$ python -q
>>> import numpy as np
>>> import numpy.linalg as la
>>> np.set_printoptions(precision=1, suppress=True, linewidth=140)
>>> F = np.load("sample11.npy")
>>> F
array([[3., 5., 0., 0.],
       [5., 0., 5., 0.],
       [0., 5., 2., 5.],
       [0., 0., 5., 3.]])
>>> vals, vecs = la.eigh(F)
>>> la.eigvalsh(F + -1 * np.eye(4))
array([-7.7, -1.7,  4.6,  8.8])
>>> np.round(vecs @ np.diag(vals) @ vecs.T, 1) + 0
array([[3., 5., 0., 0.],
       [5., 0., 5., 0.],
       [0., 5., 2., 5.],
       [0., 0., 5., 3.]])
>>> vals.sum(), np.trace(F)
(np.float64(8.0), np.float64(8.0))
>>> np.trace(F)
np.float64(8.0)
>>> round(float(np.abs(la.eigvals(F)).max()), 1)
9.8
>>> np.allclose(F @ F.T, F.T @ F)
True
>>> np.allclose(F, F.T)
True
>>> F @ F
array([[34., 15., 25.,  0.],
       [15., 50., 10., 25.],
       [25., 10., 54., 25.],
       [ 0., 25., 25., 34.]])
>>> q, vecs = la.qr(F[:, :1])[0], la.qr(F[:, 1:])[0]
>>> sv = la.svd(q.T @ vecs, compute_uv=False)
>>> round(la.norm(q @ q.T - vecs @ vecs.T, 2), 1)
np.float64(1.0)
>>> np.degrees(np.arccos(sv.clip(0, 1)))
array([13.1])
>>> np.einsum("ii->", F)
np.float64(8.0)
>>> np.poly(F)
array([  1.,  -8., -54., 332., 250.])
>>> round(la.det(F.T), 1)
np.float64(250.0)
>>> vals, vecs = la.eigh(F)
>>> x0 = np.array([4, 8, 4, 3])
>>> np.abs(F).sum(axis=1).max(), round(float(np.abs(vals).max()), 1)
(np.float64(12.0), 9.8)
>>> la.eigvalsh(F[1:, 1:])
array([-5.5,  1.5,  9. ])
>>> vecs * np.abs(vals) @ vecs.T
array([[ 5. ,  1.5,  2.4, -0.9],
       [ 1.5,  6.5,  0.1,  2.4],
       [ 2.4,  0.1,  6.5,  2.4],
       [-0.9,  2.4,  2.4,  4.7]])
>>> (np.sign(vecs[:, -1].round(6)) == np.sign(vecs[0, -1].round(6))).astype(int)
array([1, 1, 1, 1])
>>> np.round(x0 @ F @ x0 / (x0 @ x0), 1), round(vals[0], 1), round(float(vals[-1]), 1)
(np.float64(8.3), np.float64(-6.7), 9.8)
>>> rng = np.random.default_rng(635)
>>> lab = rng.integers(0, 3, 5)
>>> feats = (lab[:, None] == lab) * -3 + np.eye(5)
>>> feats
array([[-2., -3.,  0.,  0., -3.],
       [-3., -2.,  0.,  0., -3.],
       [ 0.,  0., -2.,  0.,  0.],
       [ 0.,  0.,  0., -2.,  0.],
       [-3., -3.,  0.,  0., -2.]])
>>> np.round(la.norm(feats, 1), 1), np.round(la.norm(feats, np.inf), 1)
(np.float64(8.0), np.float64(8.0))
>>> np.round(la.norm(feats[3], 1), 1), np.round(la.norm(feats[3], np.inf), 1)
(np.float64(2.0), np.float64(2.0))
>>> feats[3] @ feats[1]
np.float64(0.0)
>>> vals, vecs = la.eig(feats)
>>> round(np.prod(vals), 1)
np.float64(-32.0)
>>> np.round(feats @ vecs[:, 0] - vals[0] * vecs[:, 0], 1) + 0
array([0., 0., 0., 0., 0.])
>>> vals
array([ 1., -8.,  1., -2., -2.])
>>> np.sort(la.eigvals(feats.T))
array([-8., -2., -2.,  1.,  1.])
>>> u = np.array([4, -2, -3, 1, 2, 2, 4, 5, -4, 0, 2])
>>> A = np.array([np.roll(u, i) for i in range(11)])
>>> A
array([[ 4, -2, -3,  1,  2,  2,  4,  5, -4,  0,  2],
       [ 2,  4, -2, -3,  1,  2,  2,  4,  5, -4,  0],
       [ 0,  2,  4, -2, -3,  1,  2,  2,  4,  5, -4],
       [-4,  0,  2,  4, -2, -3,  1,  2,  2,  4,  5],
       [ 5, -4,  0,  2,  4, -2, -3,  1,  2,  2,  4],
       [ 4,  5, -4,  0,  2,  4, -2, -3,  1,  2,  2],
       [ 2,  4,  5, -4,  0,  2,  4, -2, -3,  1,  2],
       [ 2,  2,  4,  5, -4,  0,  2,  4, -2, -3,  1],
       [ 1,  2,  2,  4,  5, -4,  0,  2,  4, -2, -3],
       [-3,  1,  2,  2,  4,  5, -4,  0,  2,  4, -2],
       [-2, -3,  1,  2,  2,  4,  5, -4,  0,  2,  4]])
>>> np.allclose(A @ A.T, A.T @ A)
True
>>> np.sort(np.abs(la.eigvals(A)))
array([ 4.3,  4.3,  7.4,  7.4,  7.7,  7.7, 11. , 13.2, 13.2, 13.3, 13.3])
>>> la.matrix_power(A, 3)
array([[ -35,  -82,  -43, -146, -154,  807,  588, -389, -457,  535,  707],
       [ 707,  -35,  -82,  -43, -146, -154,  807,  588, -389, -457,  535],
       [ 535,  707,  -35,  -82,  -43, -146, -154,  807,  588, -389, -457],
       [-457,  535,  707,  -35,  -82,  -43, -146, -154,  807,  588, -389],
       [-389, -457,  535,  707,  -35,  -82,  -43, -146, -154,  807,  588],
       [ 588, -389, -457,  535,  707,  -35,  -82,  -43, -146, -154,  807],
       [ 807,  588, -389, -457,  535,  707,  -35,  -82,  -43, -146, -154],
       [-154,  807,  588, -389, -457,  535,  707,  -35,  -82,  -43, -146],
       [-146, -154,  807,  588, -389, -457,  535,  707,  -35,  -82,  -43],
       [ -43, -146, -154,  807,  588, -389, -457,  535,  707,  -35,  -82],
       [ -82,  -43, -146, -154,  807,  588, -389, -457,  535,  707,  -35]])
>>> np.allclose(A, A.T)
False
>>> np.trace(A)
np.int64(44)
>>> (A - A.T) / 2
array([[ 0. , -2. , -1.5,  2.5, -1.5, -1. ,  1. ,  1.5, -2.5,  1.5,  2. ],
       [ 2. ,  0. , -2. , -1.5,  2.5, -1.5, -1. ,  1. ,  1.5, -2.5,  1.5],
       [ 1.5,  2. ,  0. , -2. , -1.5,  2.5, -1.5, -1. ,  1. ,  1.5, -2.5],
       [-2.5,  1.5,  2. ,  0. , -2. , -1.5,  2.5, -1.5, -1. ,  1. ,  1.5],
       [ 1.5, -2.5,  1.5,  2. ,  0. , -2. , -1.5,  2.5, -1.5, -1. ,  1. ],
       [ 1. ,  1.5, -2.5,  1.5,  2. ,  0. , -2. , -1.5,  2.5, -1.5, -1. ],
       [-1. ,  1. ,  1.5, -2.5,  1.5,  2. ,  0. , -2. , -1.5,  2.5, -1.5],
       [-1.5, -1. ,  1. ,  1.5, -2.5,  1.5,  2. ,  0. , -2. , -1.5,  2.5],
       [ 2.5, -1.5, -1. ,  1. ,  1.5, -2.5,  1.5,  2. ,  0. , -2. , -1.5],
       [-1.5,  2.5, -1.5, -1. ,  1. ,  1.5, -2.5,  1.5,  2. ,  0. , -2. ],
       [-2. , -1.5,  2.5, -1.5, -1. ,  1. ,  1.5, -2.5,  1.5,  2. ,  0. ]])
>>> A @ A
array([[ 36,  -8,   8,  21, -11,  34,  33,   0, -68,   6,  70],
       [ 70,  36,  -8,   8,  21, -11,  34,  33,   0, -68,   6],
       [  6,  70,  36,  -8,   8,  21, -11,  34,  33,   0, -68],
       [-68,   6,  70,  36,  -8,   8,  21, -11,  34,  33,   0],
       [  0, -68,   6,  70,  36,  -8,   8,  21, -11,  34,  33],
       [ 33,   0, -68,   6,  70,  36,  -8,   8,  21, -11,  34],
       [ 34,  33,   0, -68,   6,  70,  36,  -8,   8,  21, -11],
       [-11,  34,  33,   0, -68,   6,  70,  36,  -8,   8,  21],
       [ 21, -11,  34,  33,   0, -68,   6,  70,  36,  -8,   8],
       [  8,  21, -11,  34,  33,   0, -68,   6,  70,  36,  -8],
       [ -8,   8,  21, -11,  34,  33,   0, -68,   6,  70,  36]])
>>> (A + A.T) / 2
array([[ 4. ,  0. , -1.5, -1.5,  3.5,  3. ,  3. ,  3.5, -1.5, -1.5,  0. ],
       [ 0. ,  4. ,  0. , -1.5, -1.5,  3.5,  3. ,  3. ,  3.5, -1.5, -1.5],
       [-1.5,  0. ,  4. ,  0. , -1.5, -1.5,  3.5,  3. ,  3. ,  3.5, -1.5],
       [-1.5, -1.5,  0. ,  4. ,  0. , -1.5, -1.5,  3.5,  3. ,  3. ,  3.5],
       [ 3.5, -1.5, -1.5,  0. ,  4. ,  0. , -1.5, -1.5,  3.5,  3. ,  3. ],
       [ 3. ,  3.5, -1.5, -1.5,  0. ,  4. ,  0. , -1.5, -1.5,  3.5,  3. ],
       [ 3. ,  3. ,  3.5, -1.5, -1.5,  0. ,  4. ,  0. , -1.5, -1.5,  3.5],
       [ 3.5,  3. ,  3. ,  3.5, -1.5, -1.5,  0. ,  4. ,  0. , -1.5, -1.5],
       [-1.5,  3.5,  3. ,  3. ,  3.5, -1.5, -1.5,  0. ,  4. ,  0. , -1.5],
       [-1.5, -1.5,  3.5,  3. ,  3. ,  3.5, -1.5, -1.5,  0. ,  4. ,  0. ],
       [ 0. , -1.5, -1.5,  3.5,  3. ,  3. ,  3.5, -1.5, -1.5,  0. ,  4. ]])
